$ ipython --no-banner

In [1]: import numpy as np

In [2]: np.set_printoptions(precision=2, suppress=True, linewidth=140, floatmode="fixed")

In [3]: def rd(a):
   ...:     return np.round(a, 2) + 0
   ...: 

In [4]: M2 = np.array([[2, -1, -2, -3], [-5, 4, -2, -5], [5, 3, 0, 4], [-1, 5, 4, 1]])

In [5]: E = np.tril(M2)

In [6]: E
Out[6]: 
array([[ 2,  0,  0,  0],
       [-5,  4,  0,  0],
       [ 5,  3,  0,  0],
       [-1,  5,  4,  1]])

In [7]: Uu, s, Vt = np.linalg.svd(E, full_matrices=False)

In [8]: rd(Uu.T @ E @ Vt.T)
Out[8]: 
array([[8.28, 0.00, 0.00, 0.00],
       [0.00, 6.81, 0.00, 0.00],
       [0.00, 0.00, 2.66, 0.00],
       [0.00, 0.00, 0.00, 0.00]])

In [9]: rd(s / s[0])
Out[9]: array([1.00, 0.82, 0.32, 0.00])

In [10]: (s > 1e-8).sum()
Out[10]: np.int64(3)

In [11]: x0 = np.array([4, -9, 9, -6])

In [12]: h1 = np.maximum(E @ x0, 0)

In [13]: h1
Out[13]: array([8, 0, 0, 0])

In [14]: E * (h1 > 1e-9)[:, None]
Out[14]: 
array([[2, 0, 0, 0],
       [0, 0, 0, 0],
       [0, 0, 0, 0],
       [0, 0, 0, 0]])

In [15]: np.maximum(E @ x0, 0) - np.maximum(-E @ x0, 0)
Out[15]: array([  8, -56,  -7, -19])

In [16]: rd(np.tanh(E @ x0))
Out[16]: array([ 1.00, -1.00, -1.00, -1.00])

In [17]: M2 = np.array([[3, 1, 3], [3, 2, 0]])

In [18]: W2 = np.kron(M2, E)

In [19]: rd(np.linalg.norm(W2, 2)), rd(np.linalg.norm(M2, 2) * np.linalg.norm(E, 2))
Out[19]: (np.float64(43.33), np.float64(43.33))

In [20]: np.linalg.matrix_rank(W2)
Out[20]: np.int64(6)

In [21]: W2.shape
Out[21]: (8, 12)

In [22]: A = np.tril(np.array([[3, 3, 1, 2, 0, 2, 2],
    ...:     [0, 1, 0, 0, 3, 1, 0],
    ...:     [0, 0, 1, 3, 3, 2, 3],
    ...:     [3, 0, 1, 3, 3, 2, 0],
    ...:     [1, 2, 1, 2, 1, 1, 2],
    ...:     [3, 1, 2, 2, 0, 0, 3],
    ...:     [1, 3, 1, 1, 1, 0, 3]]), -1) + np.eye(7, dtype=int)

In [23]: A
Out[23]: 
array([[1, 0, 0, 0, 0, 0, 0],
       [0, 1, 0, 0, 0, 0, 0],
       [0, 0, 1, 0, 0, 0, 0],
       [3, 0, 1, 1, 0, 0, 0],
       [1, 2, 1, 2, 1, 0, 0],
       [3, 1, 2, 2, 0, 1, 0],
       [1, 3, 1, 1, 1, 0, 1]])

In [24]: rng = np.random.default_rng(552556)

In [25]: idx = rng.permutation(7)

In [26]: idx
Out[26]: array([2, 5, 3, 1, 4, 0, 6])

In [27]: M2 = A[idx][:, idx]

In [28]: M2
Out[28]: 
array([[1, 0, 0, 0, 0, 0, 0],
       [2, 1, 2, 1, 0, 3, 0],
       [1, 0, 1, 0, 0, 3, 0],
       [0, 0, 0, 1, 0, 0, 0],
       [1, 0, 2, 2, 1, 1, 0],
       [0, 0, 0, 0, 0, 1, 0],
       [1, 0, 1, 3, 1, 1, 1]])

In [29]: rd(np.sort(np.abs(np.linalg.eigvals(M2))))
Out[29]: array([1.00, 1.00, 1.00, 1.00, 1.00, 1.00, 1.00])

In [30]: rd(np.linalg.det(M2)), rd(np.linalg.det(A[idx]))
Out[30]: (np.float64(1.0), np.float64(1.0))

In [31]: np.allclose(M2, A)
Out[31]: False

In [32]: idx = rng.permutation(7)

In [33]: M2 = A[:, idx] * rng.choice([-1, 1], 7)

In [34]: M2
Out[34]: 
array([[ 0, -1,  0,  0,  0,  0,  0],
       [ 0,  0,  0,  0, -1,  0,  0],
       [ 1,  0,  0,  0,  0,  0,  0],
       [ 1, -3,  0, -1,  0,  0,  0],
       [ 1, -1,  0, -2, -2,  0,  1],
       [ 2, -3,  0, -2, -1, -1,  0],
       [ 1, -1,  1, -1, -3,  0,  1]])

In [35]: Uu, _, Vt = np.linalg.svd(A.T @ M2)

In [36]: idx
Out[36]: array([2, 0, 6, 3, 1, 5, 4])

In [37]: rd(Uu @ Vt)
Out[37]: 
array([[ 0.00, -1.00,  0.00,  0.00,  0.00,  0.00,  0.00],
       [ 0.00,  0.00,  0.00,  0.00, -1.00,  0.00,  0.00],
       [ 1.00,  0.00,  0.00,  0.00,  0.00,  0.00,  0.00],
       [ 0.00,  0.00,  0.00, -1.00,  0.00,  0.00,  0.00],
       [ 0.00,  0.00,  0.00,  0.00,  0.00,  0.00,  1.00],
       [ 0.00,  0.00,  0.00,  0.00,  0.00, -1.00,  0.00],
       [ 0.00,  0.00,  1.00,  0.00,  0.00,  0.00,  0.00]])

In [38]: rd(np.linalg.lstsq(A, M2)[0])
Out[38]: 
array([[ 0.00, -1.00,  0.00,  0.00,  0.00,  0.00,  0.00],
       [ 0.00,  0.00,  0.00,  0.00, -1.00,  0.00,  0.00],
       [ 1.00,  0.00,  0.00,  0.00,  0.00,  0.00,  0.00],
       [ 0.00,  0.00,  0.00, -1.00,  0.00,  0.00,  0.00],
       [ 0.00,  0.00,  0.00,  0.00,  0.00,  0.00,  1.00],
       [ 0.00,  0.00,  0.00,  0.00,  0.00, -1.00,  0.00],
       [ 0.00,  0.00,  1.00,  0.00,  0.00,  0.00,  0.00]])

In [39]: x0 = np.array([-1, 2, 2, 0, -3, -3, 2])

In [40]: h1 = np.maximum(A @ x0, 0)

In [41]: np.flatnonzero(h1 > 1e-9)
Out[41]: array([1, 2, 4, 6])

In [42]: A * (h1 > 1e-9)[:, None]
Out[42]: 
array([[0, 0, 0, 0, 0, 0, 0],
       [0, 1, 0, 0, 0, 0, 0],
       [0, 0, 1, 0, 0, 0, 0],
       [0, 0, 0, 0, 0, 0, 0],
       [1, 2, 1, 2, 1, 0, 0],
       [0, 0, 0, 0, 0, 0, 0],
       [1, 3, 1, 1, 1, 0, 1]])

In [43]: np.linalg.matrix_rank(A - A[0, 0] * np.eye(7))
Out[43]: np.int64(4)

In [44]: [int(np.linalg.matrix_rank(np.linalg.matrix_power(A, p))) for p in range(1, 8)]
Out[44]: [7, 7, 7, 7, 7, 7, 7]

In [45]: rd(np.sort(np.linalg.eigvals(A)))
Out[45]: array([1.00, 1.00, 1.00, 1.00, 1.00, 1.00, 1.00])

In [46]: A @ A
Out[46]: 
array([[ 1,  0,  0,  0,  0,  0,  0],
       [ 0,  1,  0,  0,  0,  0,  0],
       [ 0,  0,  1,  0,  0,  0,  0],
       [ 6,  0,  2,  1,  0,  0,  0],
       [ 8,  4,  4,  4,  1,  0,  0],
       [12,  2,  6,  4,  0,  1,  0],
       [ 6,  8,  4,  4,  2,  0,  1]])

In [47]: W0 = np.load("block9.npy")

In [48]: W0
Out[48]: 
array([[-3,  1,  3,  3, 15,  0, -1],
       [-3,  1,  3,  0,  0,  1, -3],
       [ 3, -1, -3, -1, -5, -2, -1]])

In [49]: M2 = W0 / np.sqrt((W0 ** 2).mean(axis=1, keepdims=True))

In [50]: rd(M2[1])
Out[50]: array([-1.47,  0.49,  1.47,  0.00,  0.00,  0.49, -1.47])

In [51]: np.linalg.matrix_rank(W0 - W0.mean(axis=1, keepdims=True))
Out[51]: np.int64(3)

In [52]: M2 = W0[0, 0] * W0[1:] - np.outer(W0[1:, 0], W0[0])

In [53]: M2
Out[53]: 
array([[  0,   0,   0,   9,  45,  -3,   6],
       [  0,   0,   0,  -6, -30,   6,   6]])

In [54]: W0[:, 0] / W0[0, 0]
Out[54]: array([ 1.00,  1.00, -1.00])

In [55]: np.flatnonzero(~M2.round(6).any(axis=1))
Out[55]: array([], dtype=int64)

In [56]: J = np.load("mat.npy")

In [57]: J
Out[57]: 
array([[ 0,  0,  0,  0,  0,  0,  0, -1,  0],
       [ 0,  0,  0,  0,  0,  0, -2,  0,  0],
       [ 0,  0,  0,  0,  0,  0,  0,  0, -2],
       [ 0,  0,  0,  0,  1,  0,  0,  0,  0],
       [ 0,  0,  0,  0,  0,  0,  0,  0,  0],
       [ 0,  2,  0,  0,  0,  0,  0,  0,  0],
       [ 0,  0,  1,  0,  0,  0,  0,  0,  0],
       [ 0,  0,  0,  0,  0,  2,  0,  0,  0],
       [-2,  0,  0,  0,  0,  0,  0,  0,  0]])

In [58]: rd(np.linalg.norm(J, 2) / np.linalg.norm(J))
Out[58]: np.float64(0.42)

In [59]: J @ J.T
Out[59]: 
array([[1, 0, 0, 0, 0, 0, 0, 0, 0],
       [0, 4, 0, 0, 0, 0, 0, 0, 0],
       [0, 0, 4, 0, 0, 0, 0, 0, 0],
       [0, 0, 0, 1, 0, 0, 0, 0, 0],
       [0, 0, 0, 0, 0, 0, 0, 0, 0],
       [0, 0, 0, 0, 0, 4, 0, 0, 0],
       [0, 0, 0, 0, 0, 0, 1, 0, 0],
       [0, 0, 0, 0, 0, 0, 0, 4, 0],
       [0, 0, 0, 0, 0, 0, 0, 0, 4]])

In [60]: J[:, 5] @ J[:, 0]
Out[60]: np.int64(0)

In [61]: rd(np.linalg.norm(J, axis=0))
Out[61]: array([2.00, 2.00, 1.00, 0.00, 1.00, 2.00, 2.00, 1.00, 2.00])

In [62]: rd(np.linalg.pinv(J))
Out[62]: 
array([[ 0.00,  0.00,  0.00,  0.00,  0.00,  0.00,  0.00,  0.00, -0.50],
       [ 0.00,  0.00,  0.00,  0.00,  0.00,  0.50,  0.00,  0.00,  0.00],
       [ 0.00,  0.00,  0.00,  0.00,  0.00,  0.00,  1.00,  0.00,  0.00],
       [ 0.00,  0.00,  0.00,  0.00,  0.00,  0.00,  0.00,  0.00,  0.00],
       [ 0.00,  0.00,  0.00,  1.00,  0.00,  0.00,  0.00,  0.00,  0.00],
       [ 0.00,  0.00,  0.00,  0.00,  0.00,  0.00,  0.00,  0.50,  0.00],
       [ 0.00, -0.50,  0.00,  0.00,  0.00,  0.00,  0.00,  0.00,  0.00],
       [-1.00,  0.00,  0.00,  0.00,  0.00,  0.00,  0.00,  0.00,  0.00],
       [ 0.00,  0.00, -0.50,  0.00,  0.00,  0.00,  0.00,  0.00,  0.00]])

In [63]: np.abs(np.diag(np.linalg.qr(J)[1])) > 1e-9
Out[63]: array([ True,  True,  True, False, False,  True,  True,  True,  True])

In [64]: def softmax(z):
    ...:     e = np.exp(z - z.max(axis=-1, keepdims=True))
    ...:     return e / e.sum(axis=-1, keepdims=True)
    ...: 

In [65]: rd(softmax(J).sum(axis=1))
Out[65]: array([1.00, 1.00, 1.00, 1.00, 1.00, 1.00, 1.00, 1.00, 1.00])

In [66]: S = J @ J.T / np.sqrt(9)

In [67]: rd(softmax(S))
Out[67]: 
array([[0.15, 0.11, 0.11, 0.11, 0.11, 0.11, 0.11, 0.11, 0.11],
       [0.08, 0.32, 0.08, 0.08, 0.08, 0.08, 0.08, 0.08, 0.08],
       [0.08, 0.08, 0.32, 0.08, 0.08, 0.08, 0.08, 0.08, 0.08],
       [0.11, 0.11, 0.11, 0.15, 0.11, 0.11, 0.11, 0.11, 0.11],
       [0.11, 0.11, 0.11, 0.11, 0.11, 0.11, 0.11, 0.11, 0.11],
       [0.08, 0.08, 0.08, 0.08, 0.08, 0.32, 0.08, 0.08, 0.08],
       [0.11, 0.11, 0.11, 0.11, 0.11, 0.11, 0.15, 0.11, 0.11],
       [0.08, 0.08, 0.08, 0.08, 0.08, 0.08, 0.08, 0.32, 0.08],
       [0.08, 0.08, 0.08, 0.08, 0.08, 0.08, 0.08, 0.08, 0.32]])

In [68]: data = np.loadtxt("arr.csv", delimiter=",")

In [69]: data
Out[69]: 
array([[1.00, 0.00, 0.00],
       [1.00, 2.00, 0.00],
       [2.00, 2.00, 0.00]])

In [70]: (J - J.T) / 2
Out[70]: 
array([[ 0.00,  0.00,  0.00,  0.00,  0.00,  0.00,  0.00, -0.50,  1.00],
       [ 0.00,  0.00,  0.00,  0.00,  0.00, -1.00, -1.00,  0.00,  0.00],
       [ 0.00,  0.00,  0.00,  0.00,  0.00,  0.00, -0.50,  0.00, -1.00],
       [ 0.00,  0.00,  0.00,  0.00,  0.50,  0.00,  0.00,  0.00,  0.00],
       [ 0.00,  0.00,  0.00, -0.50,  0.00,  0.00,  0.00,  0.00,  0.00],
       [ 0.00,  1.00,  0.00,  0.00,  0.00,  0.00,  0.00, -1.00,  0.00],
       [ 0.00,  1.00,  0.50,  0.00,  0.00,  0.00,  0.00,  0.00,  0.00],
       [ 0.50,  0.00,  0.00,  0.00,  0.00,  1.00,  0.00,  0.00,  0.00],
       [-1.00,  0.00,  1.00,  0.00,  0.00,  0.00,  0.00,  0.00,  0.00]])

In [71]: np.linalg.determinant(J)
---------------------------------------------------------------------------
AttributeError                            Traceback (most recent call last)
Cell In[71], line 1
----> 1 np.linalg.determinant(J)

AttributeError: module 'numpy.linalg' has no attribute 'determinant'

In [72]: rd(np.sort(np.abs(np.linalg.eigvals(J))))
Out[72]: array([0.00, 0.00, 1.64, 1.64, 1.64, 1.64, 1.64, 1.64, 1.64])

In [73]: np.allclose(J @ J.T, J.T @ J)
Out[73]: False

In [74]: J @ J
Out[74]: 
array([[ 0,  0,  0,  0,  0, -2,  0,  0,  0],
       [ 0,  0, -2,  0,  0,  0,  0,  0,  0],
       [ 4,  0,  0,  0,  0,  0,  0,  0,  0],
       [ 0,  0,  0,  0,  0,  0,  0,  0,  0],
       [ 0,  0,  0,  0,  0,  0,  0,  0,  0],
       [ 0,  0,  0,  0,  0,  0, -4,  0,  0],
       [ 0,  0,  0,  0,  0,  0,  0,  0, -2],
       [ 0,  4,  0,  0,  0,  0,  0,  0,  0],
       [ 0,  0,  0,  0,  0,  0,  0,  2,  0]])

In [75]: rd(np.linalg.norm(data, 2) / np.linalg.norm(data))
Out[75]: np.float64(0.97)

In [76]: [round(float(x), 2) for x in np.linalg.svd(data, compute_uv=False)[:3]]
Out[76]: [3.62, 0.96, 0.0]

In [77]: proj = np.triu(np.array([[1, 2, 3], [0, 3, -3], [-2, -2, -2]]), 1) + np.eye(3)

In [78]: M2 = proj @ data @ np.linalg.inv(proj)

In [79]: M2
Out[79]: 
array([[  9.00,  -8.00, -51.00],
       [ -5.00,   6.00,  33.00],
       [  2.00,  -2.00, -12.00]])

In [80]: proj @ data - data @ proj
Out[80]: 
array([[ 8.00,  8.00, -3.00],
       [-6.00, -8.00,  3.00],
       [ 0.00, -4.00,  0.00]])

In [81]: data @ data
Out[81]: 
array([[1.00, 0.00, 0.00],
       [3.00, 4.00, 0.00],
       [4.00, 4.00, 0.00]])

In [82]: rd(np.sort(np.linalg.eigvals(data)))
Out[82]: array([0.00, 1.00, 2.00])

In [83]: rd(np.linalg.matrix_power(data - np.diag(np.diag(data)), 3))
Out[83]: 
array([[0.00, 0.00, 0.00],
       [0.00, 0.00, 0.00],
       [0.00, 0.00, 0.00]])

In [84]: [int(np.linalg.matrix_rank(np.linalg.matrix_power(data, p))) for p in range(1, 4)]
Out[84]: [2, 2, 2]
